% ipython --no-banner

In [1]: import numpy as np

In [2]: np.set_printoptions(precision=2, suppress=True, linewidth=200)

In [3]: m1 = np.load("a.npy")

In [4]: m1
Out[4]: 
array([[ 92,  -2,   0,  -1,   0,   1,  -1],
       [  1,  58,   1,   1,   2,  -2,   1],
       [  2,   2, -80,   2,   0,   0,  -2],
       [  2,   0,   0, -32,  -2,   2,  -1],
       [  1,  -2,   0,   1, -50,  -1,   0],
       [ -2,   0,   1,  -1,   2, -78,  -1],
       [ -1,   1,   2,  -1,   0,   2,  21]])

In [5]: np.diff(m1, axis=0)
Out[5]: 
array([[-91,  60,   1,   2,   2,  -3,   2],
       [  1, -56, -81,   1,  -2,   2,  -3],
       [  0,  -2,  80, -34,  -2,   2,   1],
       [ -1,  -2,   0,  33, -48,  -3,   1],
       [ -3,   2,   1,  -2,  52, -77,  -1],
       [  1,   1,   1,   0,  -2,  80,  22]])

In [6]: np.linalg.svd(m1, compute_uv=False)
Out[6]: array([92.34, 80.1 , 77.94, 58.46, 49.59, 32.  , 20.87])

In [7]: m1.sum(axis=0)
Out[7]: array([ 95,  57, -76, -31, -48, -76,  17])

In [8]: np.zeros(7, 7)
---------------------------------------------------------------------------
TypeError                                 Traceback (most recent call last)
Cell In[8], line 1
----> 1 np.zeros(7, 7)

TypeError: Cannot interpret '7' as a data type

In [9]: np.linalg.matrix_rank(m1)
Out[9]: np.int64(7)

In [10]: m1.shape
Out[10]: (7, 7)

In [11]: np.abs(m1).max()
Out[11]: np.int64(92)

In [12]: out = m1 / np.sqrt((m1 ** 2).mean(axis=1, keepdims=True))

In [13]: np.linalg.matrix_rank(out) == np.linalg.matrix_rank(m1)
Out[13]: np.True_

In [14]: np.linalg.norm(out, axis=1)
Out[14]: array([2.65, 2.65, 2.65, 2.65, 2.65, 2.65, 2.65])

In [15]: out[2]
Out[15]: array([ 0.07,  0.07, -2.64,  0.07,  0.  ,  0.  , -0.07])

In [16]: Q, V = np.linalg.qr(m1[:, :2])[0], np.linalg.qr(m1[:, 2:])[0]

In [17]: sig = np.linalg.svd(Q.T @ V, compute_uv=False)

In [18]: round(np.linalg.norm(Q @ Q.T - V @ V.T, 2), 2)
Out[18]: np.float64(1.0)

In [19]: np.degrees(np.arccos(sig.clip(0, 1)))
Out[19]: array([82.62, 86.89])

In [20]: M = np.load("run9.npy")

In [21]: M
Out[21]: 
array([[ 9,  0,  0,  0,  0,  0,  0,  0],
       [ 0,  0,  0,  0,  0,  0,  0, -6],
       [ 0,  0,  0,  0,  0, -8,  0,  0],
       [ 0,  0,  0, -2,  0,  0,  0,  0],
       [ 0,  0,  0,  0,  9,  0,  0,  0],
       [ 0,  0,  0,  0,  0,  0,  8,  0],
       [ 0, -8,  0,  0,  0,  0,  0,  0],
       [ 0,  0, -5,  0,  0,  0,  0,  0]])

In [22]: # splits into 4 blocks

In [23]: out = np.linalg.invert(M)
---------------------------------------------------------------------------
AttributeError                            Traceback (most recent call last)
Cell In[23], line 1
----> 1 out = np.linalg.invert(M)

AttributeError: module 'numpy.linalg' has no attribute 'invert'

In [24]: out = np.linalg.inv(M)

In [25]: out
Out[25]: 
array([[ 0.11,  0.  ,  0.  ,  0.  ,  0.  ,  0.  ,  0.  ,  0.  ],
       [-0.  , -0.  , -0.  , -0.  , -0.  , -0.  , -0.12, -0.  ],
       [-0.  , -0.  , -0.  , -0.  , -0.  , -0.  , -0.  , -0.2 ],
       [-0.  , -0.  , -0.  , -0.5 , -0.  , -0.  , -0.  , -0.  ],
       [ 0.  ,  0.  ,  0.  ,  0.  ,  0.11,  0.  ,  0.  ,  0.  ],
       [-0.  , -0.  , -0.12, -0.  , -0.  , -0.  , -0.  , -0.  ],
       [ 0.  ,  0.  ,  0.  ,  0.  ,  0.  ,  0.12,  0.  ,  0.  ],
       [-0.  , -0.17, -0.  , -0.  , -0.  , -0.  , -0.  , -0.  ]])

In [26]: M @ out
Out[26]: 
array([[1., 0., 0., 0., 0., 0., 0., 0.],
       [0., 1., 0., 0., 0., 0., 0., 0.],
       [0., 0., 1., 0., 0., 0., 0., 0.],
       [0., 0., 0., 1., 0., 0., 0., 0.],
       [0., 0., 0., 0., 1., 0., 0., 0.],
       [0., 0., 0., 0., 0., 1., 0., 0.],
       [0., 0., 0., 0., 0., 0., 1., 0.],
       [0., 0., 0., 0., 0., 0., 0., 1.]])

In [27]: np.allclose(out, M.T)
Out[27]: False

In [28]: (np.abs(out) > 1e-9).astype(int)
Out[28]: 
array([[1, 0, 0, 0, 0, 0, 0, 0],
       [0, 0, 0, 0, 0, 0, 1, 0],
       [0, 0, 0, 0, 0, 0, 0, 1],
       [0, 0, 0, 1, 0, 0, 0, 0],
       [0, 0, 0, 0, 1, 0, 0, 0],
       [0, 0, 1, 0, 0, 0, 0, 0],
       [0, 0, 0, 0, 0, 1, 0, 0],
       [0, 1, 0, 0, 0, 0, 0, 0]])

In [29]: round(float(np.linalg.slogdet(M)[0]), 2)
Out[29]: -1.0

In [30]: np.linalg.inv(out)
Out[30]: 
array([[ 9.,  0.,  0.,  0.,  0.,  0.,  0.,  0.],
       [-0., -0., -0., -0., -0., -0., -0., -6.],
       [-0., -0., -0., -0., -0., -8., -0., -0.],
       [-0., -0., -0., -2., -0., -0., -0., -0.],
       [ 0.,  0.,  0.,  0.,  9.,  0.,  0.,  0.],
       [ 0.,  0.,  0.,  0.,  0.,  0.,  8.,  0.],
       [-0., -8., -0., -0., -0., -0., -0., -0.],
       [-0., -0., -5., -0., -0., -0., -0., -0.]])

In [31]: round(np.linalg.det(M) * np.linalg.det(out), 2)
Out[31]: np.float64(1.0)

In [32]: out = M / np.sqrt((M ** 2).mean(axis=1, keepdims=True))

In [33]: np.linalg.matrix_rank(M - M.mean(axis=1, keepdims=True))
Out[33]: np.int64(7)

In [34]: M - M.mean(axis=1, keepdims=True)
Out[34]: 
array([[ 7.88, -1.12, -1.12, -1.12, -1.12, -1.12, -1.12, -1.12],
       [ 0.75,  0.75,  0.75,  0.75,  0.75,  0.75,  0.75, -5.25],
       [ 1.  ,  1.  ,  1.  ,  1.  ,  1.  , -7.  ,  1.  ,  1.  ],
       [ 0.25,  0.25,  0.25, -1.75,  0.25,  0.25,  0.25,  0.25],
       [-1.12, -1.12, -1.12, -1.12,  7.88, -1.12, -1.12, -1.12],
       [-1.  , -1.  , -1.  , -1.  , -1.  , -1.  ,  7.  , -1.  ],
       [ 1.  , -7.  ,  1.  ,  1.  ,  1.  ,  1.  ,  1.  ,  1.  ],
       [ 0.62,  0.62, -4.38,  0.62,  0.62,  0.62,  0.62,  0.62]])

In [35]: np.linalg.matrix_rank(out) == np.linalg.matrix_rank(M)
Out[35]: np.True_

In [36]: np.linalg.norm(out, axis=1)
Out[36]: array([2.83, 2.83, 2.83, 2.83, 2.83, 2.83, 2.83, 2.83])

In [37]: rng = np.random.default_rng(4041)

In [38]: idx = rng.permutation(8)

In [39]: idx
Out[39]: array([5, 1, 0, 4, 6, 2, 3, 7])

In [40]: out = M[idx][:, idx]

In [41]: np.diag(out)
Out[41]: array([ 0,  0,  9,  9,  0,  0, -2,  0])

In [42]: np.trace(out)
Out[42]: np.int64(16)

In [43]: W0 = np.load("x.npy")

In [44]: W0
Out[44]: 
array([[-1.81,  2.43, -0.28,  0.38],
       [ 2.43, -2.09,  3.63, -4.57],
       [-0.28,  3.63, -2.38, -0.34],
       [ 0.38, -4.57, -0.34,  0.29]])

In [45]: ev, V = np.linalg.eig(W0)

In [46]: ev
Out[46]: array([-8.  ,  5.  , -0.99, -2.  ])

In [47]: np.sort(np.linalg.eigvals(W0 @ W0))
Out[47]: array([ 0.99,  4.01, 25.03, 63.98])

In [48]: np.round(W0 @ V[:, 0] - ev[0] * V[:, 0], 2) + 0
Out[48]: array([0., 0., 0., 0.])

In [49]: out = np.linalg.inv(W0)

In [50]: round(float(np.linalg.det(W0) * np.linalg.det(out)), 2)
Out[50]: 1.0

In [51]: np.linalg.det(W0) * out
Out[51]: 
array([[58.85,  6.7 , -0.66, 27.7 ],
       [ 6.7 ,  1.85, -0.75, 19.52],
       [-0.66, -0.75, 29.05, 23.07],
       [27.7 , 19.52, 23.07, 24.12]])

In [52]: np.linalg.inv(out)
Out[52]: 
array([[-1.81,  2.43, -0.28,  0.38],
       [ 2.43, -2.09,  3.63, -4.57],
       [-0.28,  3.63, -2.38, -0.34],
       [ 0.38, -4.57, -0.34,  0.29]])

In [53]: x = np.array([-1, -3, -5, -4])

In [54]: y = W0 @ x

In [55]: y
Out[55]: array([-5.6 ,  3.97,  2.65, 13.87])

In [56]: np.linalg.solve(W0, y)
Out[56]: array([-1., -3., -5., -4.])

In [57]: out = np.array([[2, 3, 2], [1, 3, 0], [0, 2, 3], [0, 1, 0]])

In [58]: cent = np.array([[-3, 1, 3, -3, 3], [3, -2, -3, 1, 0], [0, 3, -3, 2, 1]])

In [59]: F = out @ cent

In [60]: F
Out[60]: 
array([[  3,   2,  -9,   1,   8],
       [  6,  -5,  -6,   0,   3],
       [  6,   5, -15,   8,   3],
       [  3,  -2,  -3,   1,   0]])

In [61]: Uu, sig, vt = np.linalg.svd(F)

In [62]: np.argmax(sig[:-1] / (sig[1:] + 1e-6)) + 1
Out[62]: np.int64(3)

In [63]: out = Uu[:, :3] @ np.diag(sig[:3]) @ vt[:3]

In [64]: round(float(np.linalg.norm(F - out, 2)), 2), np.round(sig[3], 2)
Out[64]: (0.0, np.float64(0.0))

In [65]: out.round(2) + 0
Out[65]: 
array([[  3.,   2.,  -9.,   1.,   8.],
       [  6.,  -5.,  -6.,   0.,   3.],
       [  6.,   5., -15.,   8.,   3.],
       [  3.,  -2.,  -3.,   1.,   0.]])

In [66]: np.round(np.abs(F - out).max(), 2)
Out[66]: np.float64(0.0)
